% ipython --no-banner

In [1]: import numpy as np

In [2]: import numpy.linalg as la

In [3]: np.set_printoptions(suppress=True, linewidth=140)

In [4]: rd = lambda a: np.round(a, 3) + 0

In [5]: feats = np.array([[9, -9, -3, -9], [-9, 9, 3, 9], [-3, 3, 2, 5], [-9, 9, 5, 13]])

In [6]: Uu, s, VT = la.svd(feats)

In [7]: V = VT[:(s > 1e-8).sum()]

In [8]: rng = np.random.default_rng(34143)

In [9]: x0 = feats[2] + -1 * feats[1] + rng.integers(2) * np.eye(4)[3]

In [10]: x0
Out[10]: array([ 6., -6., -1., -3.])

In [11]: print(rd(la.norm(x0 - V.T @ V @ x0)))
0.445

In [12]: rd(V.T @ V)
Out[12]: 
array([[ 0.495, -0.495,  0.066, -0.033],
       [-0.495,  0.495, -0.066,  0.033],
       [ 0.066, -0.066,  0.209,  0.396],
       [-0.033,  0.033,  0.396,  0.802]])

In [13]: rd(np.diag(V.T @ V))
Out[13]: array([0.495, 0.495, 0.209, 0.802])

In [14]: la.matrix_rank(np.vstack([feats, x0]))
Out[14]: np.int64(3)

In [15]: la.cond(feats) > 100
Out[15]: np.True_

In [16]: np.argsort(-la.norm(feats, axis=0).round(6), kind="stable")[:3]
Out[16]: array([3, 0, 1])

In [17]: [round(float(x), 3) for x in la.svd(feats, compute_uv=False)[:3]]
Out[17]: [29.963, 3.037, 0.0]

In [18]: ev, V = la.eigh(feats)

In [19]: x0 = np.array([-1, 3, 0, -3])

In [20]: rd(x0 @ feats @ x0 / (x0 @ x0)), rd(ev[0]), rd(ev[-1])
Out[20]: (np.float64(2.368), np.float64(0.0), np.float64(29.963))

In [21]: rd(V * np.abs(ev) @ V.T)
Out[21]: 
array([[ 9., -9., -3., -9.],
       [-9.,  9.,  3.,  9.],
       [-3.,  3.,  2.,  5.],
       [-9.,  9.,  5., 13.]])

In [22]: rd(la.eigvalsh(feats[1:, 1:]))
Out[22]: array([ 0.   ,  2.101, 21.899])

In [23]: print(x0 @ feats @ x0)
45

In [24]: ev, V = la.eigh(feats)

In [25]: rd(V.T @ feats @ V)
Out[25]: 
array([[ 0.   ,  0.   ,  0.   ,  0.   ],
       [ 0.   ,  0.   ,  0.   ,  0.   ],
       [ 0.   ,  0.   ,  3.037,  0.   ],
       [ 0.   ,  0.   ,  0.   , 29.963]])

In [26]: rd(np.abs(V[:, -1]))
Out[26]: array([0.528, 0.528, 0.225, 0.626])

In [27]: rd(ev.sum()), np.trace(feats)
Out[27]: (np.float64(33.0), np.int64(33))

In [28]: rd(ev)
Out[28]: array([ 0.   ,  0.   ,  3.037, 29.963])

In [29]: rd(la.eigvalsh(feats + 3 * np.eye(4)))
Out[29]: array([ 3.   ,  3.   ,  6.037, 32.963])

In [30]: print(rd(V @ np.diag(ev) @ V.T))
[[ 9. -9. -3. -9.]
 [-9.  9.  3.  9.]
 [-3.  3.  2.  5.]
 [-9.  9.  5. 13.]]

In [31]: print((ev > 1e-8).sum(), (ev < -1e-8).sum())
2 0

In [32]: rd(la.eigvalsh(feats @ feats))
Out[32]: array([  0.   ,   0.   ,   9.224, 897.776])

In [33]: P = np.triu(np.array([[0, -5, 5, -4], [4, -2, 1, -5], [2, -3, -2, -3], [-2, 1, -4, -4]]), 1) + np.eye(4)

In [34]: M2 = P @ feats @ la.inv(P)

In [35]: rd(la.det(M2))
Out[35]: np.float64(0.0)

In [36]: mat = np.load("run8.npy")

In [37]: mat
Out[37]: 
array([[ -2,  -4,   3,   1,   0,   4,  -3,  -3,  -4,  -2,  -3],
       [ -2,  -6,   5,  -1,  -2,   3,  -8,   0,   1,  -2,   2],
       [ -5,  -1,  10,  -3,  -2,   5,  -6,  -1,  -1,   2,   4],
       [ -8,   0,  15,   2,  -5,   1,  -4,  -3,   1,   1,  -1],
       [ -8,   0,  10,   2,   0,   6,  -5,   1,   3,   3,  -6],
       [ -8,   0,  11,   4,   1,   8,  -2,   2,   0,   4,  -1],
       [-11,   2,  12,   8,   1,   3,  -5,  -1,   1,   3,  -4],
       [-10,   2,  12,   8,   1,   4,  -4,  -2,  -4,  -1,  -3],
       [ -9,  -3,  16,   3,   6,   4,  -3,  -2,  -5,   1,  -5],
       [ -6,  -4,  18,   5,  11,   9,  -3,  -2,  -5,   0,  -2],
       [ -8,  -3,  14,   7,   8,  13,  -1,  -1,  -2,  -3,  -4],
       [ -8,  -4,  16,   7,  12,  16,   0,  -2,  -6,  -6,  -9],
       [ -5,  -8,  13,   5,  12,  15,   3,  -5,  -1,  -4,  -4],
       [ -3,  -6,  12,   4,  17,  16,   2,  -9,   4,  -5,  -6],
       [ -7, -11,   7,   1,  18,  11,   5,  -6,   9,  -1,  -4],
       [-10, -15,   5,   1,  19,  14,   1,  -2,   7,  -3,  -2],
       [-12, -17,   5,  -4,  20,  18,   6,  -3,   6,  -3,  -1],
       [-14, -14,  10,  -2,  21,  19,   4,  -3,   3,  -4,  -5],
       [ -9,  -9,   8,  -5,  21,  18,   3,   1,   7,  -5,  -2],
       [ -7, -10,   7,  -2,  22,  15,   3,   3,   5,  -7,  -5],
       [-10, -10,  11,  -2,  25,  15,   3,   6,   1,  -4,  -7],
       [ -6,  -9,   6,  -2,  30,  19,  -2,   9,   1,   0, -10],
       [ -4,  -7,  10,   3,  26,  19,  -5,   4,   4,   4, -13],
       [ -4,  -3,  13,   7,  26,  24,  -8,   0,   1,   0,  -9],
       [ -4,  -5,   9,   8,  28,  19,  -5,   5,   0,   0,  -5]])

In [38]: cen = mat - mat.mean(axis=0)

In [39]: Uu, s, VT = la.svd(cen, full_matrices=False)

In [40]: rd(np.abs(VT[-1]))
Out[40]: array([0.308, 0.536, 0.344, 0.321, 0.293, 0.072, 0.077, 0.469, 0.274, 0.038, 0.048])

In [41]: (np.sign(Uu[:, 0]) == np.sign(Uu[0, 0])).astype(int)
Out[41]: array([1, 1, 1, 1, 1, 1, 1, 1, 1, 1, 1, 0, 0, 0, 0, 0, 0, 0, 0, 0, 0, 0, 0, 0, 0])

In [42]: print(np.abs(Uu[:, 0]).argmax())
3

In [43]: np.abs(VT[0]).argmax()
Out[43]: np.int64(4)

In [44]: rd(s)
Out[44]: array([67.995, 33.479, 24.005, 16.991, 15.466, 11.967, 10.585, 10.368,  9.308,  7.112,  5.882])

In [45]: rd(cen.mean(axis=0))
Out[45]: array([0., 0., 0., 0., 0., 0., 0., 0., 0., 0., 0.])

In [46]: np.searchsorted(np.cumsum(s ** 2) / (s ** 2).sum(), 0.9) + 1
Out[46]: np.int64(5)

In [47]: P = mat @ la.solve(mat.T @ mat, mat.T)

In [48]: np.allclose(P @ P, P)
Out[48]: True

In [49]: rd(la.eigvalsh(P))
Out[49]: array([0., 0., 0., 0., 0., 0., 0., 0., 0., 0., 0., 0., 0., 0., 1., 1., 1., 1., 1., 1., 1., 1., 1., 1., 1.])

In [50]: print(rd(np.trace(P)))
11.0

In [51]: x0 = np.array([-1, 2, 0, -2, 0, 3, -3, 2, 3, 1, -3])

In [52]: target = mat @ x0

In [53]: print(rd(la.lstsq(mat, target)[0]))
[-1.  2.  0. -2.  0.  3. -3.  2.  3.  1. -3.]

In [54]: target
Out[54]: array([  2,  20,  27,  20,  69,  41,  39,  14,  15,  11,  31,  33,  10,  32,  27,  37,  34,  49,  70,  56,  62, 106, 119, 110,  75])

In [55]: rd(la.pinv(mat) @ mat)
Out[55]: 
array([[1., 0., 0., 0., 0., 0., 0., 0., 0., 0., 0.],
       [0., 1., 0., 0., 0., 0., 0., 0., 0., 0., 0.],
       [0., 0., 1., 0., 0., 0., 0., 0., 0., 0., 0.],
       [0., 0., 0., 1., 0., 0., 0., 0., 0., 0., 0.],
       [0., 0., 0., 0., 1., 0., 0., 0., 0., 0., 0.],
       [0., 0., 0., 0., 0., 1., 0., 0., 0., 0., 0.],
       [0., 0., 0., 0., 0., 0., 1., 0., 0., 0., 0.],
       [0., 0., 0., 0., 0., 0., 0., 1., 0., 0., 0.],
       [0., 0., 0., 0., 0., 0., 0., 0., 1., 0., 0.],
       [0., 0., 0., 0., 0., 0., 0., 0., 0., 1., 0.],
       [0., 0., 0., 0., 0., 0., 0., 0., 0., 0., 1.]])

In [56]: target = target + 0.05 * rng.normal(size=25)

In [57]: rd(target)
Out[57]: 
array([  1.906,  19.998,  27.018,  19.958,  69.045,  41.024,  39.077,  14.021,  14.966,  11.144,  30.922,  33.032,  10.043,  32.058,
        27.004,  36.949,  33.999,  48.989,  69.92 ,  56.008,  62.083, 105.942, 119.002, 109.969,  75.008])

In [58]: beta, *_ = la.lstsq(mat, target)

In [59]: print([round(float(la.norm(la.solve(mat.T @ mat + lam * np.eye(11), mat.T @ target))), 2) for lam in (0, 1, 10, 100)])
[7.07, 7.03, 6.72, 5.06]

In [60]: rd(la.norm(target - mat @ beta))
Out[60]: np.float64(0.229)

In [61]: print(beta.round())
[-1.  2.  0. -2.  0.  3. -3.  2.  3.  1. -3.]

In [62]: rd(beta)
Out[62]: array([-0.996,  1.999,  0.007, -1.997,  0.002,  2.995, -2.994,  2.003,  3.001,  1.003, -2.997])
